$ ipython --no-banner

In [1]: import numpy as np

In [2]: np.set_printoptions(precision=1, suppress=True, linewidth=140)

In [3]: A = np.loadtxt("a.csv", delimiter=",")

In [4]: print(A)
[[ 2.1 -1.   0.   1.  -1.   1.   2.   1.  -2. ]
 [-1.   0.1 -1.   2.  -1.  -2.  -1.   2.   2. ]
 [-1.  -2.   2.1  1.   0.  -2.  -1.  -1.  -1. ]
 [-2.   0.   2.   2.1 -1.   1.   1.  -1.   0. ]
 [ 2.   2.  -2.   2.   1.1  0.  -2.  -1.  -2. ]
 [ 2.   0.  -1.   1.  -1.  -1.9  0.  -1.   0. ]
 [ 2.   2.   2.  -2.  -1.  -2.   0.1 -2.   0. ]
 [-1.  -2.  -1.   1.   0.   1.   2.  -0.9  2. ]
 [ 2.  -1.   0.   1.  -1.   1.   2.   1.  -1.9]]

In [5]: x = np.array([0, 1, 2, 1, 3, 0, 0, 2, 0])

In [6]: print((A @ x).argmax())
4

In [7]: print(np.linalg.norm(A @ x) <= np.linalg.norm(A, 2) * np.linalg.norm(x) + 1e-9)
True

In [8]: print(A @ (2 * x))
[ -2.    2.2   2.4   2.2   2.6 -12.   -6.   -9.6  -2. ]

In [9]: print(np.einsum("ij,j->i", A, x))
[-1.   1.1  1.2  1.1  1.3 -6.  -3.  -4.8 -1. ]

In [10]: Uu, sig, Vh = np.linalg.svd(A)

In [11]: print(np.argmax(sig[:-1] / (sig[1:] + 1e-6)) + 1)
8

In [12]: B = Uu[:, :8] @ np.diag(sig[:8]) @ Vh[:8]

In [13]: print(round(float(np.linalg.norm(A - B) / np.linalg.norm(A)), 1))
0.0

In [14]: print(round(float(np.abs(A - B).max()), 1))
0.0

In [15]: print(np.round(np.linalg.norm(A - B, 2), 1), round(sig[8], 1))
0.0 0.0

In [16]: print(np.linalg.matrix_rank(A, rtol=0.05))
8

In [17]: rng = np.random.default_rng(418)

In [18]: B = A + rng.integers(-2, 3, (9, 8)) @ rng.integers(-2, 3, (8, 9))

In [19]: print(B)
[[ -4.9   0.   -3.   -3.    3.   -8.   -2.    4.    0. ]
 [ -4.    1.1  -2.    1.    6.   -2.    6.    3.    2. ]
 [ -2.  -11.   -3.9   4.    3.   -9.   -3.   -1.    4. ]
 [ -6.    1.   -3.   10.1   0.   -2.    6.    1.   -2. ]
 [ -1.    3.   -4.    3.   10.1  -5.    0.    5.    0. ]
 [  0.   -6.   -3.   -6.   -3.   -2.9  -3.   -7.    3. ]
 [  2.    8.    4.    4.    6.   -6.    6.1   4.   -2. ]
 [  2.   -2.   -3.   -3.   -4.    5.   -6.   -2.9  -1. ]
 [  5.   -4.    7.   -3.    5.    6.    9.    3.   -2.9]]

In [20]: print(np.round(np.linalg.svd(B - A, compute_uv=False), 1) + 0)
[25.5 20.7 14.9 11.7  7.8  5.5  2.8  2.2  0. ]

In [21]: W1 = np.array([[7, 4, 6, 2],
    ...:     [4, 4, 9, 2],
    ...:     [4, 4, 2, 0],
    ...:     [9, 6, 6, 4],
    ...:     [9, 9, 2, 9],
    ...:     [5, 1, 9, 8],
    ...:     [7, 5, 6, 2],
    ...:     [7, 5, 4, 8],
    ...:     [8, 0, 4, 2]])

In [22]: c = np.array([0, 0, 1, 5])

In [23]: H = np.maximum(B @ W1 + c, 0)

In [24]: print((H > 0).mean(axis=0))
[0.6 0.6 0.6 0.6]

In [25]: cent = np.array([[-5, -3, 4], [-2, 4, 2], [2, -1, -2], [5, 1, 2]])

In [26]: print((H @ cent).round(6).argmax(axis=1))
[0 2 0 2 2 0 2 0 2]

In [27]: print(H @ cent)
[[   0.     0.     0. ]
 [-185.    74.7  653. ]
 [   0.     0.     0. ]
 [-180.5   47.5  364.4]
 [-212.4  217.6  878.8]
 [   0.     0.     0. ]
 [-565.3  151.5  999. ]
 [   0.     0.     0. ]
 [-189.2   47.4  902.8]]

In [28]: print(W1 @ cent)
[[-21  -9  28]
 [  0  -3  10]
 [-24   2  20]
 [-25  -5  44]
 [-14  16  68]
 [ 31 -12  20]
 [-23  -5  30]
 [  3   3  46]
 [-22 -26  28]]
